>>> import numpy as np
>>> np.set_printoptions(precision=2, suppress=True, linewidth=100)
>>> tidy = lambda a: np.round(a, 2) + 0
>>> data = np.array([[-1.0, 0.0, 0.0], [1.0, -4.0, 0.0], [0.0, 0.0, 2.0]])
>>> vec = np.array([-5, 6, -8])
>>> y = data @ vec
>>> beta, lr = np.zeros(3), 1 / np.linalg.norm(data, 2) ** 2
>>> for i in range(200):
...     beta -= lr * data.T @ (data @ beta - y)
...     if i % 50 == 0: print(i, round(np.linalg.norm(data @ beta - y), 2))
... 
0 12.61
50 0.18
100 0.01
150 0.0
>>> tidy(beta)
array([-5.,  6., -8.])
>>> tidy(np.linalg.cond(data))
np.float64(4.27)
>>> (np.linalg.matrix_power((data != 0) + (data.T != 0) + np.eye(3), 3) > 0).astype(int)
array([[1, 1, 0],
       [1, 1, 0],
       [0, 0, 1]])
>>> tidy(np.linalg.det(data))
np.float64(8.0)
>>> (data != 0).astype(int)
array([[1, 0, 0],
       [1, 1, 0],
       [0, 0, 1]])
>>> data @ data
array([[ 1.,  0.,  0.],
       [-5., 16.,  0.],
       [ 0.,  0.,  4.]])
>>> hat = np.triu(np.array([[0, -2, 0], [3, 1, 2], [-1, -1, -1]]), 1) + np.eye(3)
>>> B = hat @ data @ np.linalg.inv(hat)
>>> print(B)
[[-3.  2. -4.]
 [ 1. -2.  8.]
 [ 0.  0.  2.]]
>>> print(tidy(np.linalg.det(B)))
8.0
>>> left, sv, vt = np.linalg.svd(data, full_matrices=False)
>>> tidy(sv)
array([4.13, 2.  , 0.97])
>>> np.abs(left[:, 0]).round(6).argmax()
np.int64(1)
>>> print(np.einsum("ij,ji->", data, data))
21.0
>>> tidy(np.linalg.det(2 * data)), tidy(np.linalg.det(data))
(np.float64(64.0), np.float64(8.0))
>>> np.einsum("ii->", data)
np.float64(-3.0)
>>> np.poly(data)
array([ 1.,  3., -6., -8.])
>>> np.kron(np.eye(2, dtype=int), data)
array([[-1.,  0.,  0., -0.,  0.,  0.],
       [ 1., -4.,  0.,  0., -0.,  0.],
       [ 0.,  0.,  2.,  0.,  0.,  0.],
       [-0.,  0.,  0., -1.,  0.,  0.],
       [ 0., -0.,  0.,  1., -4.,  0.],
       [ 0.,  0.,  0.,  0.,  0.,  2.]])
>>> tidy(np.linalg.det(data.T))
np.float64(8.0)
>>> tidy(np.linalg.eigvals(data))
array([-4., -1.,  2.])
>>> r0 = np.array([0, -1, -3, 0, 3, 0, 0, -1, -2]) + 0.5
>>> X = np.eye(9) - 2 * np.outer(r0, r0) / (r0 @ r0)
>>> print(tidy(X))
[[ 0.98  0.02  0.11 -0.02 -0.16 -0.02 -0.02  0.02  0.07]
 [ 0.02  0.98 -0.11  0.02  0.16  0.02  0.02 -0.02 -0.07]
 [ 0.11 -0.11  0.44  0.11  0.79  0.11  0.11 -0.11 -0.34]
 [-0.02  0.02  0.11  0.98 -0.16 -0.02 -0.02  0.02  0.07]
 [-0.16  0.16  0.79 -0.16 -0.1  -0.16 -0.16  0.16  0.47]
 [-0.02  0.02  0.11 -0.02 -0.16  0.98 -0.02  0.02  0.07]
 [-0.02  0.02  0.11 -0.02 -0.16 -0.02  0.98  0.02  0.07]
 [ 0.02 -0.02 -0.11  0.02  0.16  0.02  0.02  0.98 -0.07]
 [ 0.07 -0.07 -0.34  0.07  0.47  0.07  0.07 -0.07  0.8 ]]
>>> vec = np.array([8, 1, 3, 3, 1, 9, 1, 3, 5])
>>> y = X @ vec
>>> print(tidy(y))
[8.13 0.87 2.33 3.13 1.94 9.13 1.13 2.87 4.6 ]
>>> tidy(np.linalg.solve(X, X[:, 2]))
array([0., 0., 1., 0., 0., 0., 0., 0., 0.])
>>> tidy(np.linalg.solve(X, -2 * y))
array([-16.,  -2.,  -6.,  -6.,  -2., -18.,  -2.,  -6., -10.])
>>> print(tidy(X[:, 8] @ X[:, 6]))
0.0
>>> print(tidy(X @ X.T))
[[1. 0. 0. 0. 0. 0. 0. 0. 0.]
 [0. 1. 0. 0. 0. 0. 0. 0. 0.]
 [0. 0. 1. 0. 0. 0. 0. 0. 0.]
 [0. 0. 0. 1. 0. 0. 0. 0. 0.]
 [0. 0. 0. 0. 1. 0. 0. 0. 0.]
 [0. 0. 0. 0. 0. 1. 0. 0. 0.]
 [0. 0. 0. 0. 0. 0. 1. 0. 0.]
 [0. 0. 0. 0. 0. 0. 0. 1. 0.]
 [0. 0. 0. 0. 0. 0. 0. 0. 1.]]
>>> tidy(X.T @ X)
array([[1., 0., 0., 0., 0., 0., 0., 0., 0.],
       [0., 1., 0., 0., 0., 0., 0., 0., 0.],
       [0., 0., 1., 0., 0., 0., 0., 0., 0.],
       [0., 0., 0., 1., 0., 0., 0., 0., 0.],
       [0., 0., 0., 0., 1., 0., 0., 0., 0.],
       [0., 0., 0., 0., 0., 1., 0., 0., 0.],
       [0., 0., 0., 0., 0., 0., 1., 0., 0.],
       [0., 0., 0., 0., 0., 0., 0., 1., 0.],
       [0., 0., 0., 0., 0., 0., 0., 0., 1.]])
>>> print(tidy(np.linalg.svd(X, compute_uv=False)))
[1. 1. 1. 1. 1. 1. 1. 1. 1.]
>>> m1 = np.array([[6, 1, 2, 1, 0, 2, 2, 1],
...     [0, 2, 2, 1, 2, 0, 0, 1],
...     [0, 0, 1, 2, 2, 0, 0, 0],
...     [6, 0, 1, 0, 1, 2, 0, 0],
...     [6, 1, 0, 0, 0, 2, 2, 0],
...     [0, 2, 0, 0, 1, 0, 0, 1]])
>>> vec = np.array([0, -1, -2, 1, -2, -1, 0, 1])
>>> (m1 @ vec).argmax()
np.int64(4)
>>> m1 @ np.eye(8)[1]
array([1., 2., 0., 0., 1., 2.])
>>> m1 @ np.ones(8)
array([15.,  8.,  5., 10., 11.,  4.])
>>> w1 = np.array([[0, 2, 3, 2],
...     [1, 1, 1, 3],
...     [3, -1, 3, 2],
...     [0, -3, 2, -2],
...     [2, 2, 0, 3],
...     [-1, -2, -2, -2],
...     [0, 2, 2, -1],
...     [-1, -1, 3, -1]])
>>> beta = np.array([-3, 3, 4, -2])
>>> H = np.maximum(m1 @ w1 + beta, 0)
>>> np.linalg.matrix_rank(H)
np.int64(4)
>>> (H > 0).astype(int)
array([[1, 1, 1, 1],
       [1, 1, 1, 1],
       [1, 0, 1, 1],
       [0, 1, 1, 1],
       [0, 1, 1, 1],
       [0, 1, 1, 1]])
>>> C = np.array([[2, 4], [3, 1], [1, 5], [5, 0]])
>>> print(w1 @ C)
[[ 19  17]
 [ 21  10]
 [ 16  26]
 [-17   7]
 [ 25  10]
 [-20 -16]
 [  3  12]
 [ -7  10]]
